$ python3 -q
>>> import numpy as np
>>> import numpy.linalg as la
>>> np.set_printoptions(precision=2, suppress=True, linewidth=140, sign=" ")
>>> rng = np.random.default_rng(9343)
>>> mat = rng.normal(size=(28, 6))
>>> mat = 3 * mat / la.norm(mat, axis=1, keepdims=True)
>>> print(mat)
[[-0.16 -1.71 -1.22 -0.18 -1.17  1.77]
 [ 0.62 -1.66 -0.84 -1.64  0.31 -1.55]
 [-0.97 -0.07  0.26 -0.18 -1.3  -2.5 ]
 [ 1.69 -0.4  -0.62  1.76 -1.42 -0.7 ]
 [ 0.44 -0.2   1.61 -0.13 -2.24  1.07]
 [ 0.36 -0.07  0.98  0.14 -2.65 -0.93]
 [-1.52  0.01 -0.93 -1.3  -0.55 -1.96]
 [ 1.69  0.57  1.03 -0.74  2.01 -0.4 ]
 [-1.24 -0.87  1.55 -0.98  1.13  1.44]
 [-0.99 -0.59  0.38 -0.98 -1.8  -1.82]
 [ 0.11  0.91 -0.82 -0.81  1.01 -2.41]
 [-0.51 -0.48 -0.68 -2.18  1.8   0.21]
 [ 0.55  0.56 -0.16 -1.03  2.7  -0.06]
 [-0.65  2.04 -0.58  1.58 -1.25 -0.1 ]
 [-1.44  0.06  1.93 -0.42 -0.41 -1.69]
 [-0.58 -0.26  2.53 -0.35  1.07  0.97]
 [ 0.27  0.29  1.8  -1.94  0.82  1.09]
 [-0.02 -1.24  0.75 -0.7  -1.51 -2.03]
 [-2.56 -0.65 -0.03  1.21 -0.63 -0.38]
 [-0.49  1.82 -0.78  2.   -0.79  0.44]
 [ 2.54 -0.16  0.91 -0.84 -1.   -0.01]
 [-0.64  0.99 -1.96  0.48 -1.46 -1.19]
 [ 0.62 -1.27 -0.35 -0.99  1.99  1.4 ]
 [-2.25 -1.56  0.56 -0.62  0.59 -0.7 ]
 [ 1.13  0.24  1.28  2.4  -0.04  0.51]
 [ 0.87 -0.33  1.75  0.44 -0.93 -2.01]
 [-1.76 -1.15 -0.57  1.61 -1.04 -0.76]
 [-1.36 -1.79  0.67 -0.69 -0.92  1.48]]
>>> def softmax(z):
...     e = np.exp(z - z.max(axis=-1, keepdims=True))
...     return e / e.sum(axis=-1, keepdims=True)
... 
>>> np.round(softmax(10 * mat[11]), 2) + 0
array([ 0.,  0.,  0.,  0.,  1.,  0.])
>>> scores = mat @ mat.T / np.sqrt(6)
>>> softmax(scores).round(6).argmax(axis=1)
array([  0,   1,   2,   3,   4,   5,   6,   7,   8,   9,  10,  11,  12,  13,  14,  15,  16,  17,  18,  19,  20,  21,  22,  23,  24,  25,
        26,  27])
